% python3 -q
>>> import numpy as np
>>> import numpy.linalg as la
>>> np.set_printoptions(precision=2, suppress=True, linewidth=200, floatmode="fixed")
>>> W0 = np.load("m.npy")
>>> W0
array([[  20.30,  140.93,   80.35, -179.01],
       [  20.50,  138.28,   80.25, -178.52],
       [  20.13,  138.60,   78.71, -180.16],
       [  19.05,  138.33,   81.45, -178.98],
       [  20.65,  140.09,   80.65, -179.98],
       [  19.84,  140.42,   80.98, -179.14],
       [  19.29,  139.82,   78.70, -179.29],
       [  19.69,  140.18,   79.69, -179.35],
       [  17.18,  140.37,   80.44, -178.58],
       [  19.89,  140.89,   80.08, -180.19],
       [  19.49,  140.67,   79.96, -179.60],
       [  20.36,  140.23,   80.28, -179.62],
       [  18.02,  139.68,   78.69, -179.83],
       [  21.82,  139.95,   81.07, -179.26],
       [  20.94,  138.94,   79.28, -178.10],
       [  18.58,  140.27,   81.60, -180.48],
       [  23.09,  141.12,   79.36, -180.67],
       [  20.43,  140.51,   80.59, -181.11],
       [  18.40,  138.10,   78.95, -181.69],
       [  21.12,  141.93,   78.10, -179.19],
       [  20.72,  140.88,   81.21, -180.38],
       [  19.67,  138.22,   78.79, -178.62],
       [  20.75,  138.97,   80.52, -179.73],
       [  19.59,  139.22,   80.12, -181.45],
       [  20.36,  139.20,   81.47, -178.82],
       [  19.82,  140.79,   78.80, -180.32],
       [  20.47,  141.56,   80.11, -181.61],
       [  20.29,  140.80,   78.16, -180.44],
       [  18.01,  138.95,   79.40, -181.85],
       [  18.66,  140.46,   79.35, -181.16],
       [  20.80,  141.18,   80.56, -181.06],
       [  19.22,  139.13,   80.28, -180.01],
       [  18.47,  140.45,   79.15, -181.92],
       [  20.06,  139.49,   81.04, -180.42]])
>>> dist = la.norm(W0[:, None] - W0[None], axis=-1)
>>> np.flatnonzero(dist[2] < dist.mean() / 2)
array([2])
>>> vec = np.array([-1, 2, -3, 2])
>>> y = W0 @ vec
>>> la.lstsq(W0, y)[0]
array([-1.00,  2.00, -3.00,  2.00])
>>> la.solve(W0.T @ W0, W0.T @ y)
array([-1.00,  2.00, -3.00,  2.00])
>>> rng = np.random.default_rng(5490)
>>> y = y + 0.05 * rng.normal(size=34)
>>> y
array([-337.46, -341.73, -339.35, -344.74, -342.35, -340.21, -334.36, -337.20, -334.91, -338.71, -337.27, -339.98, -334.46, -343.75, -337.04, -343.72, -340.31, -343.45, -342.39, -330.00, -343.33,
       -336.80, -343.78, -344.40, -343.98, -335.27, -340.88, -334.03, -342.02, -338.12, -342.22, -341.77, -338.82, -344.97])
>>> coef, *_ = la.lstsq(W0, y)
>>> coef.round()
array([-1.00,  2.00, -3.00,  2.00])
>>> np.round(W0.T @ (y - W0 @ coef), 2) + 0
array([0.00, 0.00, 0.00, 0.00])
>>> z = rng.permutation(4)
>>> out = W0[:, z] * rng.choice([-1, 1], 4)
>>> out
array([[ 20.30,  80.35, 140.93, 179.01],
       [ 20.50,  80.25, 138.28, 178.52],
       [ 20.13,  78.71, 138.60, 180.16],
       [ 19.05,  81.45, 138.33, 178.98],
       [ 20.65,  80.65, 140.09, 179.98],
       [ 19.84,  80.98, 140.42, 179.14],
       [ 19.29,  78.70, 139.82, 179.29],
       [ 19.69,  79.69, 140.18, 179.35],
       [ 17.18,  80.44, 140.37, 178.58],
       [ 19.89,  80.08, 140.89, 180.19],
       [ 19.49,  79.96, 140.67, 179.60],
       [ 20.36,  80.28, 140.23, 179.62],
       [ 18.02,  78.69, 139.68, 179.83],
       [ 21.82,  81.07, 139.95, 179.26],
       [ 20.94,  79.28, 138.94, 178.10],
       [ 18.58,  81.60, 140.27, 180.48],
       [ 23.09,  79.36, 141.12, 180.67],
       [ 20.43,  80.59, 140.51, 181.11],
       [ 18.40,  78.95, 138.10, 181.69],
       [ 21.12,  78.10, 141.93, 179.19],
       [ 20.72,  81.21, 140.88, 180.38],
       [ 19.67,  78.79, 138.22, 178.62],
       [ 20.75,  80.52, 138.97, 179.73],
       [ 19.59,  80.12, 139.22, 181.45],
       [ 20.36,  81.47, 139.20, 178.82],
       [ 19.82,  78.80, 140.79, 180.32],
       [ 20.47,  80.11, 141.56, 181.61],
       [ 20.29,  78.16, 140.80, 180.44],
       [ 18.01,  79.40, 138.95, 181.85],
       [ 18.66,  79.35, 140.46, 181.16],
       [ 20.80,  80.56, 141.18, 181.06],
       [ 19.22,  80.28, 139.13, 180.01],
       [ 18.47,  79.15, 140.45, 181.92],
       [ 20.06,  81.04, 139.49, 180.42]])
>>> Uu, _, Vh = la.svd(W0.T @ out)
>>> np.round(la.lstsq(W0, out)[0], 2) + 0
array([[ 1.00,  0.00,  0.00,  0.00],
       [ 0.00,  0.00,  1.00,  0.00],
       [ 0.00,  1.00,  0.00,  0.00],
       [ 0.00,  0.00,  0.00, -1.00]])
>>> Xc = W0 - W0.mean(axis=0)
>>> evecs = la.svd(Xc)[2][:1]
>>> out = Xc - Xc @ evecs.T @ evecs
>>> la.norm(out, axis=1).round(6).argmax()
np.int64(8)
>>> np.cov(Xc @ evecs.T, rowvar=False)
array(1.59)
>>> np.round(la.norm(out) / la.norm(Xc), 2)
np.float64(0.8)
>>> G = np.cov(W0, rowvar=False)
>>> np.median(W0, axis=0)
array([  19.98,  140.20,   80.12, -180.00])
>>> la.eigvalsh(G)[::-1]
array([1.59, 1.33, 0.90, 0.64])
>>> np.corrcoef(W0.T)
array([[ 1.00,  0.28,  0.09,  0.16],
       [ 0.28,  1.00, -0.04, -0.21],
       [ 0.09, -0.04,  1.00,  0.13],
       [ 0.16, -0.21,  0.13,  1.00]])
>>> np.argsort(-W0.std(axis=0).round(6), kind="stable")
array([0, 3, 1, 2])
>>> np.argwhere(np.triu(np.abs(np.corrcoef(W0.T)) > 0.8, 1))
array([], shape=(0, 2), dtype=int64)
>>> G.shape
(4, 4)
>>> K = np.load("arr.npy")
>>> K
array([[0, 1, 0, 0],
       [1, 0, 0, 1],
       [0, 0, 0, 1],
       [0, 1, 1, 0]])
>>> # symmetric
>>> hat = np.triu(np.array([[-2, 2, 1, 2], [0, -1, 2, 2], [2, -2, -1, -2], [-1, 0, 2, 0]]), 1) + np.eye(4)
>>> out = hat @ K @ la.inv(hat)
>>> np.trace(out), np.trace(K)
(np.float64(0.0), np.int64(0))
>>> hat @ K - K @ hat
array([[ 2.00,  2.00,  0.00,  1.00],
       [ 0.00,  0.00,  1.00,  0.00],
       [ 0.00, -2.00, -2.00,  0.00],
       [ 0.00,  0.00, -2.00,  0.00]])
>>> f = np.array([5, 0, 0, -1])
>>> out = K + np.outer(f, np.eye(4)[1])
>>> round(float(la.det(out) / la.det(K)), 2), round(1 + la.solve(K, f)[1], 2)
(6.0, np.float64(6.0))
>>> la.matrix_rank(out - K)
np.int64(1)
>>> out
array([[0.00, 6.00, 0.00, 0.00],
       [1.00, 0.00, 0.00, 1.00],
       [0.00, 0.00, 0.00, 1.00],
       [0.00, 0.00, 1.00, 0.00]])
>>> vec = np.array([0, -3, -1, -1])
>>> np.einsum("ij,j->i", out, vec)
array([-18.00,  -1.00,  -1.00,  -1.00])
>>> out @ np.ones(4)
array([6.00, 2.00, 1.00, 1.00])
>>> out @ np.eye(4)[0]
array([0.00, 1.00, 0.00, 0.00])
>>> out @ (2 * vec)
array([-36.00,  -2.00,  -2.00,  -2.00])
>>> (out * vec).sum(axis=1)
array([-18.00,  -1.00,  -1.00,  -1.00])
>>> ev, evecs = la.eig(K)
>>> np.sort(la.eigvals(la.inv(K)))
array([-1.62, -0.62,  0.62,  1.62])
>>> round(np.prod(ev), 2)
np.float64(1.0)
>>> data = np.load("case3.npy")
>>> data
array([[0, 0, 0, 0, 0],
       [0, 0, 0, 0, 0],
       [0, 0, 0, 0, 0],
       [0, 0, 0, 0, 1],
       [0, 0, 0, 1, 0]])
>>> # 4 blocks once reordered
>>> data.sum(axis=0)
array([0, 0, 0, 1, 1])
>>> data @ data
array([[0, 0, 0, 0, 0],
       [0, 0, 0, 0, 0],
       [0, 0, 0, 0, 0],
       [0, 0, 0, 1, 0],
       [0, 0, 0, 0, 1]])
>>> Lm = np.diag(data.sum(axis=1)) - data
>>> Lm @ np.ones(5)
array([0.00, 0.00, 0.00, 0.00, 0.00])
>>> la.eigvalsh(Lm)
array([0.00, 0.00, 0.00, 0.00, 2.00])
>>> Uu, sigma, Vh = la.svd(data)
>>> evecs = Vh[:(sigma > 1e-8).sum()]
>>> vec = data[4] + -3 * data[2] + rng.integers(2) * np.eye(5)[2]
>>> vec
array([0.00, 0.00, 1.00, 1.00, 0.00])
>>> np.diag(evecs.T @ evecs)
array([0.00, 0.00, 0.00, 1.00, 1.00])
>>> round(la.norm(vec - evecs.T @ evecs @ vec), 2)
np.float64(1.0)
>>> la.matrix_rank(np.vstack([data, vec]))
np.int64(3)
>>> [round(float(la.det(data[:i, :i])), 2) + 0 for i in range(1, 6)]
[0.0, 0.0, 0.0, 0.0, 0.0]
>>> ev, evecs = la.eigh(data)
>>> vec = np.array([1, -1, 1, -3, 1])
>>> np.abs(data).sum(axis=1).max(), np.abs(ev).max()
(np.int64(1), np.float64(1.0))
>>> la.eigvalsh(data[1:, 1:])
array([-1.00,  0.00,  0.00,  1.00])
>>> evecs * np.maximum(ev, 0) @ evecs.T
array([[0.00, 0.00, 0.00, 0.00, 0.00],
       [0.00, 0.00, 0.00, 0.00, 0.00],
       [0.00, 0.00, 0.00, 0.00, 0.00],
       [0.00, 0.00, 0.00, 0.50, 0.50],
       [0.00, 0.00, 0.00, 0.50, 0.50]])
>>> (np.sign(evecs[:, -1].round(6)) == np.sign(evecs[0, -1].round(6))).astype(int)
array([1, 1, 1, 0, 0])
>>> vec @ data @ vec
np.int64(-6)
>>> F = np.loadtxt("block12.csv", delimiter=",")
>>> F
array([[0.00, 1.00, 0.00, 0.00, 0.00, 0.00, 0.00],
       [1.00, 0.00, 0.00, 0.00, 0.00, 0.00, 0.00],
       [0.00, 0.00, 0.00, 1.00, 0.00, 0.00, 0.00],
       [0.00, 0.00, 0.00, 0.00, 0.00, 0.00, 1.00],
       [0.00, 0.00, 0.00, 0.00, 0.00, 1.00, 0.00],
       [0.00, 0.00, 0.00, 0.00, 1.00, 0.00, 0.00],
       [0.00, 0.00, 1.00, 0.00, 0.00, 0.00, 0.00]])
>>> # splits into 3 blocks
>>> np.flatnonzero(la.matrix_power((F != 0) + (F.T != 0) + np.eye(7), 7)[4])
array([4, 5])
>>> np.sort(la.eigvals(F).real)
array([-1.00, -1.00, -0.50, -0.50,  1.00,  1.00,  1.00])
>>> round(float(la.det(F)), 2)
1.0
>>> F @ F
array([[1.00, 0.00, 0.00, 0.00, 0.00, 0.00, 0.00],
       [0.00, 1.00, 0.00, 0.00, 0.00, 0.00, 0.00],
       [0.00, 0.00, 0.00, 0.00, 0.00, 0.00, 1.00],
       [0.00, 0.00, 1.00, 0.00, 0.00, 0.00, 0.00],
       [0.00, 0.00, 0.00, 0.00, 1.00, 0.00, 0.00],
       [0.00, 0.00, 0.00, 0.00, 0.00, 1.00, 0.00],
       [0.00, 0.00, 0.00, 1.00, 0.00, 0.00, 0.00]])
>>> (F - F.T) / 2
array([[ 0.00,  0.00,  0.00,  0.00,  0.00,  0.00,  0.00],
       [ 0.00,  0.00,  0.00,  0.00,  0.00,  0.00,  0.00],
       [ 0.00,  0.00,  0.00,  0.50,  0.00,  0.00, -0.50],
       [ 0.00,  0.00, -0.50,  0.00,  0.00,  0.00,  0.50],
       [ 0.00,  0.00,  0.00,  0.00,  0.00,  0.00,  0.00],
       [ 0.00,  0.00,  0.00,  0.00,  0.00,  0.00,  0.00],
       [ 0.00,  0.00,  0.50, -0.50,  0.00,  0.00,  0.00]])
>>> np.trace(F)
np.float64(0.0)
>>> round(float(np.abs(la.eigvals(F)).max()), 2)
1.0
>>> la.matrix_power(F, 2)
array([[1.00, 0.00, 0.00, 0.00, 0.00, 0.00, 0.00],
       [0.00, 1.00, 0.00, 0.00, 0.00, 0.00, 0.00],
       [0.00, 0.00, 0.00, 0.00, 0.00, 0.00, 1.00],
       [0.00, 0.00, 1.00, 0.00, 0.00, 0.00, 0.00],
       [0.00, 0.00, 0.00, 0.00, 1.00, 0.00, 0.00],
       [0.00, 0.00, 0.00, 0.00, 0.00, 1.00, 0.00],
       [0.00, 0.00, 0.00, 1.00, 0.00, 0.00, 0.00]])
>>> round(la.det(F), 2)
np.float64(1.0)
>>> np.sort(np.abs(la.eigvals(F)))
array([1.00, 1.00, 1.00, 1.00, 1.00, 1.00, 1.00])
